$ ipython --no-banner

In [1]: import numpy as np

In [2]: np.set_printoptions(suppress=True, linewidth=200)

In [3]: rng = np.random.default_rng(45)

In [4]: lab = rng.integers(0, 3, 3)

In [5]: data = (lab[:, None] == lab) * -2 + np.eye(3)

In [6]: print(data)
[[-1.  0. -2.]
 [ 0. -1.  0.]
 [-2.  0. -1.]]

In [7]: lab = rng.permutation(3)

In [8]: Y = data[:, lab] * rng.choice([-1, 1], 3)

In [9]: print(Y)
[[ 0. -2. -1.]
 [-1.  0.  0.]
 [ 0. -1. -2.]]

In [10]: left, _, Vh = np.linalg.svd(data.T @ Y)

In [11]: print(np.round(left @ Vh, 2) + 0)
[[0. 0. 1.]
 [1. 0. 0.]
 [0. 1. 0.]]

In [12]: print(lab)
[1 2 0]

In [13]: vals, vecs = np.linalg.eig(Y)

In [14]: print(vals.round(2))
[ 1.3 -1.  -2.3]

In [15]: print(np.round(Y @ vecs[:, 0] - vals[0] * vecs[:, 0], 2) + 0)
[0. 0. 0.]

In [16]: print(np.round(np.sort(np.linalg.eigvals(np.linalg.inv(Y))), 2))
[-1.   -0.43  0.77]

In [17]: print(round(float(np.prod(vals)), 2))
3.0

In [18]: print(np.round(np.sort(np.linalg.eigvals(Y @ Y)), 2))
[1.  1.7 5.3]

In [19]: Y = data[0, 0] * data[1:] - np.outer(data[1:, 0], data[0])

In [20]: print(Y)
[[ 0.  1.  0.]
 [ 0.  0. -3.]]

In [21]: print(np.flatnonzero(~Y.round(6).any(axis=1)))
[]

In [22]: print(np.linalg.matrix_rank(Y), np.linalg.matrix_rank(data))
2 3

In [23]: Y = np.array([[2, 3], [0, 0]])

In [24]: Z = np.kron(Y, data)

In [25]: print(round(float(np.linalg.norm(Z, 2)), 2), np.round(np.linalg.norm(Y, 2) * np.linalg.norm(data, 2), 2))
10.82 10.82

In [26]: print(Z)
[[-2.  0. -4. -3.  0. -6.]
 [ 0. -2.  0.  0. -3.  0.]
 [-4.  0. -2. -6.  0. -3.]
 [-0.  0. -0. -0.  0. -0.]
 [ 0. -0.  0.  0. -0.  0.]
 [-0.  0. -0. -0.  0. -0.]]

In [27]: print(np.linalg.matrix_rank(Z))
3

In [28]: Q = data.astype(float).copy()

In [29]: for j in range(3):
    ...:     Q[:, j] -= Q[:, :j] @ (Q[:, :j].T @ Q[:, j])
    ...:     Q[:, j] /= np.linalg.norm(Q[:, j])
    ...: 

In [30]: print(np.round(Q.T @ data, 2) + 0)
[[2.24 0.   1.79]
 [0.   1.   0.  ]
 [0.   0.   1.34]]

In [31]: print(Q.round(2))
[[-0.45  0.   -0.89]
 [ 0.   -1.    0.  ]
 [-0.89  0.    0.45]]

In [32]: arr = np.array([[1.8, -0.4, 0.9, 0.1, -0.3],
    ...:     [0.3, 0.0, -1.0, -0.3, -0.1],
    ...:     [0.6, -0.7, 2.2, -0.4, 1.3]])

In [33]: print(arr)
[[ 1.8 -0.4  0.9  0.1 -0.3]
 [ 0.3  0.  -1.  -0.3 -0.1]
 [ 0.6 -0.7  2.2 -0.4  1.3]]

In [34]: cov = arr.T @ arr

In [35]: print((arr @ arr.T).shape)
(3, 3)

In [36]: print(np.round(np.diag(cov), 2))
[3.69 0.65 6.65 0.26 1.79]

In [37]: print(np.round(np.linalg.svd(arr, compute_uv=False) ** 2, 2))
[9.7  2.83 0.51]

In [38]: vec = np.array([-2, -1, 2, -2, 2])

In [39]: print(np.round(arr @ vec, 2))
[-2.2 -2.2  7.3]

In [40]: print(np.round(arr @ (2 * vec), 2))
[-4.4 -4.4 14.6]

In [41]: vec @ arr
---------------------------------------------------------------------------
ValueError                                Traceback (most recent call last)
Cell In[41], line 1
----> 1 vec @ arr

ValueError: matmul: Input operand 1 has a mismatch in its core dimension 0, with gufunc signature (n?,k),(k,m?)->(n?,m?) (size 3 is different from 5)

In [42]: print(np.round((arr * vec).sum(axis=1), 2))
[-2.2 -2.2  7.3]

In [43]: ang = np.radians(135)

In [44]: R = np.eye(5)

In [45]: R[3, 3] = R[1, 1] = np.cos(ang)

In [46]: R[3, 1], R[1, 3] = -np.sin(ang), np.sin(ang)

In [47]: print(R.round(2))
[[ 1.    0.    0.    0.    0.  ]
 [ 0.   -0.71  0.    0.71  0.  ]
 [ 0.    0.    1.    0.    0.  ]
 [ 0.   -0.71  0.   -0.71  0.  ]
 [ 0.    0.    0.    0.    1.  ]]

In [48]: Y = arr @ R.T

In [49]: print(Y.round(2))
[[ 1.8   0.35  0.9   0.21 -0.3 ]
 [ 0.3  -0.21 -1.    0.21 -0.1 ]
 [ 0.6   0.21  2.2   0.78  1.3 ]]

In [50]: print(np.round(np.linalg.svd(arr, compute_uv=False), 2), np.round(np.linalg.svd(Y, compute_uv=False), 2))
[3.11 1.68 0.72] [3.11 1.68 0.72]

In [51]: print(np.allclose(np.linalg.norm(arr, axis=1), np.linalg.norm(Y, axis=1)))
True
